$ python3 -q
>>> import numpy as np
>>> from numpy import linalg as LA
>>> np.set_printoptions(precision=1, suppress=True, linewidth=200, floatmode="fixed")
>>> def rd(a):
...     return np.round(a, 1) + 0
... 
>>> A = np.load("out15.npy")
>>> A
array([[-100.8,  -19.8,  -78.1,   41.2],
       [-101.2,  -20.2,  -79.7,   39.3],
       [-101.5,  -20.1,  -81.3,   41.3],
       [-100.3,  -21.1,  -80.0,   38.7],
       [ -99.7,  -19.7,  -80.1,   37.6],
       [-100.7,  -19.0,  -80.6,   41.1],
       [-100.5,  -21.1,  -80.6,   39.1],
       [-101.3,  -19.8,  -81.6,   40.6],
       [-100.0,  -19.2,  -81.0,   39.7],
       [ -98.8,  -21.1,  -80.3,   41.5],
       [-100.7,  -18.6,  -80.1,   40.5],
       [ -98.1,  -19.8,  -79.9,   39.6],
       [ -98.7,  -20.4,  -81.8,   38.1],
       [ -99.5,  -19.9,  -80.7,   39.8],
       [ -99.8,  -18.3,  -79.3,   39.5],
       [-100.4,  -18.7,  -81.2,   40.6],
       [ -99.5,  -21.2,  -79.6,   39.6],
       [-100.5,  -18.2,  -81.9,   40.0],
       [-100.7,  -19.1,  -79.2,   40.3],
       [ -98.9,  -20.1,  -80.2,   40.9],
       [-100.6,  -21.0,  -80.3,   38.3],
       [ -99.4,  -20.0,  -79.6,   40.6]])
>>> left, sv, Vh = LA.svd(A, full_matrices=False)
>>> np.allclose(left * sv @ Vh, A)
True
>>> rd(np.cumsum(sv ** 2) / np.sum(sv ** 2))
array([1.0, 1.0, 1.0, 1.0])
>>> (sv > 1e-8).sum()
np.int64(4)
>>> left.shape, sv.shape, Vh.shape
((22, 4), (4,), (4, 4))
>>> rd(np.abs(Vh[0]))
array([0.7, 0.1, 0.6, 0.3])
>>> print(rd(np.sqrt((sv ** 2).sum())), rd(LA.norm(A)))
637.2 637.2
>>> cen = A - A.mean(axis=0)
>>> V = LA.svd(cen)[2][:1]
>>> out = cen - cen @ V.T @ V
>>> rd(np.diag(V.T @ V))
array([0.2, 0.2, 0.0, 0.6])
>>> LA.norm(out, axis=1).round(6).argmax()
np.int64(9)
>>> rd(out.std(axis=0))
array([0.8, 0.7, 0.9, 0.5])
>>> rd(np.cov(cen @ V.T, rowvar=False))
np.float64(1.4)
>>> D = LA.norm(A[:, None] - A[None], axis=-1)
>>> print(np.flatnonzero(D[13] < D.mean() / 2))
[ 8 13]
>>> D.mean(axis=1).argmax()
np.int64(12)
>>> D.shape
(22, 22)
>>> np.unravel_index(D.round(6).argmax(), D.shape)
(np.int64(0), np.int64(12))
>>> vec = np.array([-1, 0, 0, 1])
>>> rhs = A @ vec
>>> print(rd(LA.solve(A.T @ A, A.T @ rhs)))
[-1.0  0.0  0.0  1.0]
>>> print(rd(LA.pinv(A) @ A))
[[1.0 0.0 0.0 0.0]
 [0.0 1.0 0.0 0.0]
 [0.0 0.0 1.0 0.0]
 [0.0 0.0 0.0 1.0]]
>>> rng = np.random.default_rng(473)
>>> rhs = rhs + 0.1 * rng.normal(size=22)
>>> rd(rhs)
array([142.0, 140.6, 142.9, 139.0, 137.3, 141.8, 139.6, 141.8, 139.7, 140.3, 141.0, 137.7, 137.1, 139.3, 139.3, 140.9, 139.0, 140.6, 140.9, 139.7, 138.8, 139.9])
>>> c, *_ = LA.lstsq(A, rhs)
>>> c.round()
array([-1.0,  0.0, -0.0,  1.0])
>>> rd(A.T @ (rhs - A @ c))
array([0.0, 0.0, 0.0, 0.0])
>>> X = np.loadtxt("test1.csv", delimiter=",")
>>> rd(X)
array([[-3.0,  0.2,  0.5],
       [ 3.0,  0.4, -0.3],
       [ 0.0, -2.9, -0.9],
       [-2.9,  0.3,  0.5],
       [ 1.9, -2.1, -0.9],
       [-1.6,  2.4,  1.0],
       [ 2.9, -0.4, -0.5],
       [ 0.8, -2.7, -1.0],
       [-1.9,  2.2,  0.9],
       [ 2.8,  1.1, -0.1],
       [-1.0,  2.7,  1.0],
       [-2.8, -1.0,  0.1],
       [-0.8,  2.7,  0.9],
       [ 0.6,  2.8,  0.8],
       [-0.2, -2.9, -0.9],
       [ 1.9, -2.1, -0.9],
       [-2.9, -0.8,  0.2],
       [ 1.0, -2.7, -1.0],
       [ 0.8, -2.7, -1.0],
       [ 0.9,  2.8,  0.7],
       [-1.4,  2.5,  1.0],
       [ 3.0,  0.1, -0.4],
       [ 2.1,  2.1,  0.3],
       [ 2.6,  1.6,  0.1]])
>>> cen = X - X.mean(axis=0)
>>> V = LA.svd(cen)[2][:2]
>>> out = cen - cen @ V.T @ V
>>> rd(LA.norm(out) / LA.norm(cen))
np.float64(0.0)
>>> cen = X - X.mean(axis=0)
>>> left, sv, Vh = LA.svd(cen, full_matrices=False)
>>> print(rd(Vh[0] * np.sign(Vh[0, np.abs(Vh[0]).argmax()])))
[-0.5  0.8  0.3]
>>> np.abs(Vh[0]).argmax()
np.int64(1)
>>> np.searchsorted(np.cumsum(sv ** 2) / (sv ** 2).sum(), 0.9) + 1
np.int64(2)
>>> rd(cen.mean(axis=0))
array([0.0, 0.0, 0.0])
>>> rd(sv ** 2 / (sv ** 2).sum())
array([0.6, 0.4, 0.0])
>>> rd(sv)
array([11.2,  9.4,  0.0])
>>> (np.sign(left[:, 0]) == np.sign(left[0, 0])).astype(int)
array([1, 0, 0, 1, 0, 1, 0, 0, 1, 0, 1, 1, 1, 1, 0, 0, 1, 0, 0, 1, 1, 0, 1, 0])
>>> data = np.load("arr.npy")
>>> print(data)
[[-2.0  1.0  0.0  0.0]
 [ 0.0 -2.0  1.0  0.0]
 [ 0.0  0.0 -2.0  1.0]
 [ 0.0  0.0  0.0 -2.0]]
>>> gram = data.T @ data
>>> print(np.allclose(gram, gram.T))
True
>>> print((data @ data.T).shape)
(4, 4)
>>> print(rd(LA.eigvalsh(gram)[::-1]))
[8.1 5.9 3.4 1.6]
>>> f = np.array([0, 2, 1, 1])
>>> out = data + np.outer(f, np.eye(4)[1])
>>> LA.matrix_rank(out - data)
np.int64(1)
>>> LA.matrix_rank(LA.inv(out) - LA.inv(data), tol=1e-8)
np.int64(1)
>>> out
array([[-2.0,  1.0,  0.0,  0.0],
       [ 0.0,  0.0,  1.0,  0.0],
       [ 0.0,  1.0, -2.0,  1.0],
       [ 0.0,  1.0,  0.0, -2.0]])
>>> q, V = LA.qr(data[:, :2])[0], LA.qr(data[:, 2:])[0]
>>> sv = LA.svd(q.T @ V, compute_uv=False)
>>> rd(sv)
array([0.5, 0.0])
>>> print(rd(LA.norm(q @ q.T - V @ V.T, 2)))
1.0
>>> M = np.load("m.npy")
>>> M
array([[18, 21, 18, 21],
       [21, 25, 20, 24],
       [18, 20, 20, 22],
       [21, 24, 22, 25]])
>>> # rows and columns are dependent
>>> left, sv, Vh = LA.svd(M)
>>> V = Vh[:(sv > 1e-8).sum()]
>>> vec = M[2] + 5 * M[1] + rng.integers(2) * np.eye(4)[0]
>>> vec
array([124.0, 145.0, 120.0, 142.0])
>>> rd(np.diag(V.T @ V))
array([0.2, 0.7, 0.7, 0.3])
>>> np.einsum("ij,ji->", M, M)
np.int64(7306)
>>> rd(np.poly(M))
array([  1.0, -88.0, 219.0,   0.0,   0.0])
>>> np.einsum("ii->", M)
np.int64(88)
>>> rd(LA.eigvals(M))
array([85.4+0.0j,  2.6+0.0j,  0.0+0.0j,  0.0+0.0j])
>>> print(rd(LA.eigvals(M).sum().real))
88.0
>>> print(rd(LA.det(M[::-1])))
0.0
>>> m1 = np.array([[2.0, 3.0, 0.0, 0.0],
...     [3.0, 2.0, 3.0, 0.0],
...     [0.0, 3.0, 2.0, 3.0],
...     [0.0, 0.0, 3.0, 2.0]])
>>> print(np.trace(m1))
8.0
>>> (m1 - m1.T) / 2
array([[0.0, 0.0, 0.0, 0.0],
       [0.0, 0.0, 0.0, 0.0],
       [0.0, 0.0, 0.0, 0.0],
       [0.0, 0.0, 0.0, 0.0]])
>>> rd(np.sort(np.abs(LA.eigvals(m1))))
array([0.1, 2.9, 3.9, 6.9])
